% ipython --no-banner

In [1]: import numpy as np

In [2]: np.set_printoptions(precision=2, suppress=True, linewidth=120)

In [3]: Z = np.array([[-7, -5, -8, 0, 8, -6, 4, -7, 1, -6],
   ...:     [7, -5, 7, 4, -3, 1, 7, 3, 6, -8],
   ...:     [-7, -8, 7, -9, -1, -2, -3, 2, 3, 3]])

In [4]: F = np.repeat(Z, 23 // 3, axis=0)

In [5]: rng = np.random.default_rng(663)

In [6]: F = F + 0.05 * rng.normal(size=F.shape)

In [7]: print(F.round(2) + 0)
[[-7.01 -5.1  -8.    0.04  8.06 -5.97  3.9  -7.02  1.04 -6.03]
 [-6.94 -5.03 -8.06 -0.05  8.07 -6.    3.94 -6.97  1.04 -5.99]
 [-6.98 -5.   -7.98  0.01  8.02 -6.04  4.01 -7.02  0.94 -6.  ]
 [-6.92 -5.03 -7.95  0.    7.94 -6.06  3.98 -7.01  1.11 -5.97]
 [-7.   -5.   -7.99  0.03  8.03 -5.95  4.01 -7.09  0.95 -6.01]
 [-6.95 -5.   -7.91 -0.03  7.98 -6.06  3.94 -6.99  1.03 -6.  ]
 [-6.93 -5.02 -8.05 -0.02  7.99 -5.92  4.06 -7.05  0.92 -5.96]
 [ 7.04 -4.98  6.98  3.96 -3.08  1.    6.93  2.96  6.01 -8.08]
 [ 7.   -5.06  7.04  4.01 -2.98  1.    7.03  2.97  6.01 -7.9 ]
 [ 7.02 -5.1   6.91  4.09 -3.04  0.98  7.04  2.97  6.05 -8.12]
 [ 7.03 -4.92  7.01  4.03 -3.05  1.    7.03  3.    5.99 -8.  ]
 [ 6.92 -4.94  7.    4.07 -2.95  0.91  6.94  3.    5.99 -8.03]
 [ 7.04 -5.03  6.99  4.   -3.09  1.03  7.    3.06  5.88 -8.08]
 [ 7.01 -4.98  6.97  3.99 -2.91  0.94  6.96  3.04  6.02 -8.05]
 [-7.09 -8.05  6.99 -8.95 -1.   -1.96 -2.99  2.    2.99  2.99]
 [-6.96 -7.96  7.02 -9.05 -1.03 -2.02 -3.    1.94  2.98  2.97]
 [-6.99 -7.99  6.83 -9.03 -0.98 -1.97 -2.93  1.86  3.04  2.92]
 [-6.99 -7.98  6.98 -9.03 -1.04 -1.98 -2.99  2.02  3.07  3.09]
 [-7.03 -7.93  7.   -9.   -0.95 -2.03 -2.96  2.03  2.97  3.05]
 [-6.98 -7.94  6.96 -8.98 -1.1  -2.07 -2.96  2.07  2.88  3.04]
 [-7.03 -8.06  6.99 -9.08 -1.04 -2.01 -3.12  2.02  3.02  3.02]]

In [8]: cen = F - F.mean(axis=0)

In [9]: V = np.linalg.svd(cen)[2][:3]

In [10]: Y = cen - cen @ V.T @ V

In [11]: np.linalg.norm(Y, axis=1).round(6).argmax()
Out[11]: np.int64(8)

In [12]: (cen @ V.T).std(axis=0)
Out[12]: array([11.14,  9.85,  0.07])

In [13]: print(Y.std(axis=0))
[0.03 0.04 0.03 0.04 0.04 0.05 0.03 0.04 0.03 0.04]

In [14]: print(np.round(np.cov(cen @ V.T, rowvar=False), 2) + 0)
[[130.32   0.     0.  ]
 [  0.   101.96   0.  ]
 [  0.     0.     0.  ]]

In [15]: round(np.linalg.norm(Y) / np.linalg.norm(cen), 2)
Out[15]: np.float64(0.01)

In [16]: J = np.load("sample12.npy")

In [17]: J
Out[17]: 
array([[8, 8, 2, 8, 5, 7, 5, 3, 7, 5, 3],
       [1, 1, 0, 9, 7, 4, 9, 0, 5, 7, 9],
       [7, 6, 9, 0, 8, 1, 8, 8, 7, 4, 3],
       [7, 6, 3, 2, 6, 2, 6, 2, 9, 9, 6],
       [5, 3, 5, 4, 2, 4, 1, 7, 8, 0, 1],
       [6, 5, 5, 8, 4, 5, 8, 6, 2, 6, 3],
       [3, 9, 2, 2, 9, 8, 5, 2, 2, 4, 0],
       [6, 7, 9, 7, 6, 2, 1, 3, 8, 4, 1],
       [9, 6, 2, 7, 9, 2, 6, 9, 3, 7, 3],
       [0, 0, 3, 0, 2, 4, 4, 8, 9, 6, 9],
       [2, 6, 5, 9, 2, 5, 8, 7, 4, 2, 8]])

In [18]: G = np.cov(F, rowvar=False)

In [19]: np.argwhere(np.triu(np.abs(np.corrcoef(F.T)) > 0.8, 1))
Out[19]: 
array([[0, 5],
       [0, 8],
       [1, 3],
       [1, 6],
       [1, 9],
       [2, 4],
       [2, 5],
       [2, 7],
       [2, 8],
       [3, 6],
       [3, 9],
       [4, 5],
       [4, 7],
       [4, 8],
       [5, 7],
       [5, 8],
       [6, 9],
       [7, 8]])

In [20]: F.std(axis=0)
Out[20]: array([6.6 , 1.4 , 7.06, 5.45, 4.8 , 2.86, 4.18, 4.51, 2.05, 4.8 ])

In [21]: G.shape
Out[21]: (10, 10)

In [22]: np.round(np.corrcoef(F[:, 5], F[:, 2])[0, 1], 2)
Out[22]: np.float64(0.9)
